% ipython --no-banner

In [1]: import numpy as np

In [2]: from numpy import linalg as LA

In [3]: np.set_printoptions(precision=2, suppress=True, linewidth=200)

In [4]: Y = np.array([[3, 2, 5, 3, 2, 0, 0],
   ...:     [1, 0, 0, 1, 3, 0, 2],
   ...:     [5, 0, 2, 5, 1, 5, 1],
   ...:     [4, 3, 3, 4, 3, 2, 4],
   ...:     [3, 3, 2, 4, 0, 5, 4],
   ...:     [1, 4, 5, 2, 1, 2, 4],
   ...:     [3, 0, 3, 4, 3, 4, 4]])

In [5]: E = np.triu(Y)

In [6]: E
Out[6]: 
array([[3, 2, 5, 3, 2, 0, 0],
       [0, 0, 0, 1, 3, 0, 2],
       [0, 0, 2, 5, 1, 5, 1],
       [0, 0, 0, 4, 3, 2, 4],
       [0, 0, 0, 0, 0, 5, 4],
       [0, 0, 0, 0, 0, 2, 4],
       [0, 0, 0, 0, 0, 0, 4]])

In [7]: np.unique(E.round(6), axis=0).shape
Out[7]: (7, 7)

In [8]: round(np.trace(LA.pinv(E) @ E), 2)
Out[8]: np.float64(6.0)

In [9]: f = np.array([-4, -5, -5])

In [10]: np.array([np.convolve(row, f, "same") for row in E])
Out[10]: 
array([[-23, -45, -47, -48, -25, -10,   0],
       [  0,   0,  -4, -17, -20, -23, -10],
       [  0,  -8, -30, -39, -50, -34, -30],
       [  0,   0, -16, -32, -43, -41, -30],
       [  0,   0,   0,   0, -20, -41, -45],
       [  0,   0,   0,   0,  -8, -26, -30],
       [  0,   0,   0,   0,   0, -16, -20]])

In [11]: np.convolve(E[6], f)
Out[11]: array([  0,   0,   0,   0,   0,   0, -16, -20, -20])

In [12]: np.cross(E[6, :3], E[5, :3])
Out[12]: array([0, 0, 0])

In [13]: round(LA.norm(E, 2) / LA.norm(E), 2)
Out[13]: np.float64(0.76)

In [14]: np.argsort(-LA.norm(E, axis=0).round(6), kind="stable")[:3]
Out[14]: array([6, 5, 3])

In [15]: E @ E
Out[15]: 
array([[ 9,  6, 25, 48, 26, 41, 29],
       [ 0,  0,  0,  4,  3, 17, 24],
       [ 0,  0,  4, 30, 17, 35, 50],
       [ 0,  0,  0, 16, 12, 27, 52],
       [ 0,  0,  0,  0,  0, 10, 36],
       [ 0,  0,  0,  0,  0,  4, 24],
       [ 0,  0,  0,  0,  0,  0, 16]])

In [16]: np.sort(LA.eigvals(E))
Out[16]: array([0., 0., 2., 2., 3., 4., 4.])

In [17]: round(float(LA.norm(E, 2)), 2)
Out[17]: 11.83

In [18]: np.round(LA.norm(E, "nuc"), 2)
Out[18]: np.float64(30.77)

In [19]: LA.norm(E, axis=0)
Out[19]: array([3.  , 2.  , 5.39, 7.14, 4.8 , 7.62, 8.31])

In [20]: np.round(LA.norm(E[3] - E[4]), 2)
Out[20]: np.float64(5.83)

In [21]: data = np.load("arr.npy")

In [22]: data
Out[22]: 
array([[ 0, -1,  0],
       [-1,  0, -1],
       [ 0, -1,  0]])

In [23]: W = np.array([[5, -3, -1, 0, -4, 5],
    ...:     [2, 0, 5, 4, 1, 3],
    ...:     [0, 0, 5, 2, -2, 2],
    ...:     [2, -5, 5, -5, 4, 4],
    ...:     [-2, 1, -4, -2, 0, -1],
    ...:     [4, 5, 1, -1, 0, 3],
    ...:     [-3, -3, 2, -1, -5, 5]])

In [24]: c = np.array([-3, -2, 3, 1, 2, 3])

In [25]: H = np.maximum(E @ W + c, 0)

In [26]: (H > 0).mean(axis=0)
Out[26]: array([0.43, 0.14, 0.86, 0.  , 0.14, 1.  ])

In [27]: cent = np.array([[-1, -2, 0],
    ...:     [0, 1, 2],
    ...:     [0, 1, 2],
    ...:     [-2, -2, 0],
    ...:     [0, 1, -1],
    ...:     [1, -2, 0]])

In [28]: (H @ cent).round(6).argmax(axis=1)
Out[28]: array([2, 0, 2, 0, 2, 0, 0])

In [29]: W @ cent
Out[29]: 
array([[  0, -28,  -4],
       [ -7, -12,   9],
       [ -2,  -5,  12],
       [ 12,   2,  -4],
       [  5,   7,  -6],
       [  1,  -6,  12],
       [ 10,  -8,   3]])

In [30]: Y = np.array([[7, 6, 8, 4, 3, 9],
    ...:     [6, 6, 5, 4, 1, 1],
    ...:     [6, 7, 2, 5, 9, 6],
    ...:     [8, 4, 1, 4, 7, 9],
    ...:     [9, 8, 1, 8, 6, 7],
    ...:     [6, 2, 4, 8, 6, 6]])

In [31]: A = np.triu(Y, 1)

In [32]: A
Out[32]: 
array([[0, 6, 8, 4, 3, 9],
       [0, 0, 5, 4, 1, 1],
       [0, 0, 0, 5, 9, 6],
       [0, 0, 0, 0, 7, 9],
       [0, 0, 0, 0, 0, 7],
       [0, 0, 0, 0, 0, 0]])

In [33]: LA.cond(A) > 100
Out[33]: np.True_

In [34]: np.argsort(-LA.norm(A, axis=0).round(6), kind="stable")[:3]
Out[34]: array([5, 4, 2])

In [35]: [round(float(x), 2) for x in LA.svd(A, compute_uv=False)[:3]]
Out[35]: [20.38, 9.81, 6.82]

In [36]: np.round(np.trace(LA.pinv(A) @ A), 2)
Out[36]: np.float64(5.0)

In [37]: np.allclose(A[:-1].T @ LA.lstsq(A[:-1].T, A[-1])[0], A[-1])
Out[37]: True

In [38]: U, s, vt = LA.svd(A)

In [39]: s
Out[39]: array([20.38,  9.81,  6.82,  2.93,  1.84,  0.  ])

In [40]: Y = U[:, :5] @ np.diag(s[:5]) @ vt[:5]

In [41]: Y.round(2) + 0
Out[41]: 
array([[0., 6., 8., 4., 3., 9.],
       [0., 0., 5., 4., 1., 1.],
       [0., 0., 0., 5., 9., 6.],
       [0., 0., 0., 0., 7., 9.],
       [0., 0., 0., 0., 0., 7.],
       [0., 0., 0., 0., 0., 0.]])

In [42]: m1 = np.load("a.npy")

In [43]: m1
Out[43]: 
array([[-2.42,  3.71,  7.1 ,  0.73,  0.97],
       [-0.52,  0.08,  8.35, -0.93,  2.38],
       [ 3.19, -5.58,  4.95, -1.98,  0.76],
       [-2.3 ,  4.55,  2.89,  2.23, -2.16],
       [ 1.69, -2.1 ,  1.58,  0.23, -2.14],
       [-0.95,  0.09, 11.25, -1.75,  4.45],
       [ 1.7 , -3.49,  7.06, -1.83,  1.97],
       [-0.04,  0.11,  4.8 ,  0.1 , -0.16],
       [ 3.36, -5.36,  2.94, -1.33, -0.71],
       [ 1.87, -3.38,  5.42, -1.33,  0.78],
       [ 2.11, -1.34, -4.42,  2.21, -6.54],
       [ 2.94, -4.74,  3.34, -1.22, -0.51],
       [-3.68,  5.09, 10.38,  0.28,  3.11],
       [ 3.23, -4.49,  0.35, -0.27, -2.68],
       [-3.7 ,  5.3 ,  9.7 ,  0.55,  2.6 ],
       [-0.67,  1.43,  4.  ,  0.8 , -0.92],
       [-1.15,  1.73,  6.11,  0.3 ,  0.55],
       [-1.17,  1.24,  8.22, -0.48,  2.12]])

In [44]: # rows and columns are dependent

In [45]: U, s, vt = LA.svd(m1)

In [46]: vecs = vt[:(s > 1e-8).sum()]

In [47]: rng = np.random.default_rng(12326)

In [48]: vec = m1[4] + 5 * m1[14] + rng.integers(2) * np.eye(5)[4]

In [49]: vec
Out[49]: array([-16.81,  24.39,  50.09,   2.97,  11.86])

In [50]: np.allclose(vecs.T @ vecs @ vec, vec)
Out[50]: False

In [51]: round(LA.norm(vec - vecs.T @ vecs @ vec), 2)
Out[51]: np.float64(0.41)

In [52]: F = np.array([[0, 0, 6, 0], [0, 0, 4, 2], [-6, 0, 6, 0], [-4, -2, 4, 2]])

In [53]: np.trace(F)
Out[53]: np.int64(8)

In [54]: (F + F.T) / 2
Out[54]: 
array([[ 0.,  0.,  0., -2.],
       [ 0.,  0.,  2.,  0.],
       [ 0.,  2.,  6.,  2.],
       [-2.,  0.,  2.,  2.]])

In [55]: LA.matrix_power(F, 4)
Out[55]: 
array([[    0,     0, -1296,     0],
       [    0,     0, -1280,   -16],
       [ 1296,     0, -1296,     0],
       [ 1280,    16, -1280,   -16]])

In [56]: Y = F / np.sqrt((F ** 2).mean(axis=1, keepdims=True))

In [57]: LA.matrix_rank(F - F.mean(axis=1, keepdims=True))
Out[57]: np.int64(3)

In [58]: LA.norm(Y, axis=1)
Out[58]: array([2., 2., 2., 2.])
